$ python3 -q
>>> import numpy as np
>>> np.set_printoptions(suppress=True, linewidth=100)
>>> rnd = lambda a: np.round(a, 2) + 0
>>> E = np.load("a.npy")
>>> E
array([[-2.,  1.,  0.,  0.,  0.,  0.,  0.,  0.,  0.],
       [ 0., -2.,  1.,  0.,  0.,  0.,  0.,  0.,  0.],
       [ 0.,  0., -2.,  1.,  0.,  0.,  0.,  0.,  0.],
       [ 0.,  0.,  0., -2.,  1.,  0.,  0.,  0.,  0.],
       [ 0.,  0.,  0.,  0., -2.,  1.,  0.,  0.,  0.],
       [ 0.,  0.,  0.,  0.,  0., -2.,  1.,  0.,  0.],
       [ 0.,  0.,  0.,  0.,  0.,  0., -2.,  1.,  0.],
       [ 0.,  0.,  0.,  0.,  0.,  0.,  0., -2.,  1.],
       [ 0.,  0.,  0.,  0.,  0.,  0.,  0.,  0., -2.]])
>>> # triangular: eigenvalues sit on the diagonal
>>> A2 = np.linalg.inv(E)
>>> rnd(np.linalg.slogdet(E)[0])
np.float64(-1.0)
>>> np.allclose(A2, E.T)
False
>>> rnd(np.linalg.cond(E))
np.float64(2.75)
>>> rnd(np.linalg.inv(A2))
array([[-2.,  1.,  0.,  0.,  0.,  0.,  0.,  0.,  0.],
       [ 0., -2.,  1.,  0.,  0.,  0.,  0.,  0.,  0.],
       [ 0.,  0., -2.,  1.,  0.,  0.,  0.,  0.,  0.],
       [ 0.,  0.,  0., -2.,  1.,  0.,  0.,  0.,  0.],
       [ 0.,  0.,  0.,  0., -2.,  1.,  0.,  0.,  0.],
       [ 0.,  0.,  0.,  0.,  0., -2.,  1.,  0.,  0.],
       [ 0.,  0.,  0.,  0.,  0.,  0., -2.,  1.,  0.],
       [ 0.,  0.,  0.,  0.,  0.,  0.,  0., -2.,  1.],
       [ 0.,  0.,  0.,  0.,  0.,  0.,  0.,  0., -2.]])
>>> print(np.prod(np.diag(E)), rnd(np.linalg.det(E)))
-512.0 -512.0
>>> [int(np.linalg.matrix_rank(np.linalg.matrix_power(E, p))) for p in range(1, 10)]
[9, 9, 9, 9, 9, 9, 9, 9, 9]
>>> np.linalg.matrix_rank(E - E[0, 0] * np.eye(9))
np.int64(8)
>>> rnd(np.sort(np.linalg.eigvals(E)))
array([-2., -2., -2., -2., -2., -2., -2., -2., -2.])
>>> E @ E
array([[ 4., -4.,  1.,  0.,  0.,  0.,  0.,  0.,  0.],
       [ 0.,  4., -4.,  1.,  0.,  0.,  0.,  0.,  0.],
       [ 0.,  0.,  4., -4.,  1.,  0.,  0.,  0.,  0.],
       [ 0.,  0.,  0.,  4., -4.,  1.,  0.,  0.,  0.],
       [ 0.,  0.,  0.,  0.,  4., -4.,  1.,  0.,  0.],
       [ 0.,  0.,  0.,  0.,  0.,  4., -4.,  1.,  0.],
       [ 0.,  0.,  0.,  0.,  0.,  0.,  4., -4.,  1.],
       [ 0.,  0.,  0.,  0.,  0.,  0.,  0.,  4., -4.],
       [ 0.,  0.,  0.,  0.,  0.,  0.,  0.,  0.,  4.]])
>>> A2 = E / np.sqrt((E ** 2).mean(axis=1, keepdims=True))
>>> rnd(np.linalg.norm(A2, axis=1))
array([3., 3., 3., 3., 3., 3., 3., 3., 3.])
>>> rnd(E - E.mean(axis=1, keepdims=True))
array([[-1.89,  1.11,  0.11,  0.11,  0.11,  0.11,  0.11,  0.11,  0.11],
       [ 0.11, -1.89,  1.11,  0.11,  0.11,  0.11,  0.11,  0.11,  0.11],
       [ 0.11,  0.11, -1.89,  1.11,  0.11,  0.11,  0.11,  0.11,  0.11],
       [ 0.11,  0.11,  0.11, -1.89,  1.11,  0.11,  0.11,  0.11,  0.11],
       [ 0.11,  0.11,  0.11,  0.11, -1.89,  1.11,  0.11,  0.11,  0.11],
       [ 0.11,  0.11,  0.11,  0.11,  0.11, -1.89,  1.11,  0.11,  0.11],
       [ 0.11,  0.11,  0.11,  0.11,  0.11,  0.11, -1.89,  1.11,  0.11],
       [ 0.11,  0.11,  0.11,  0.11,  0.11,  0.11,  0.11, -1.89,  1.11],
       [ 0.22,  0.22,  0.22,  0.22,  0.22,  0.22,  0.22,  0.22, -1.78]])
>>> print(np.linalg.matrix_rank(E - E.mean(axis=1, keepdims=True)))
8
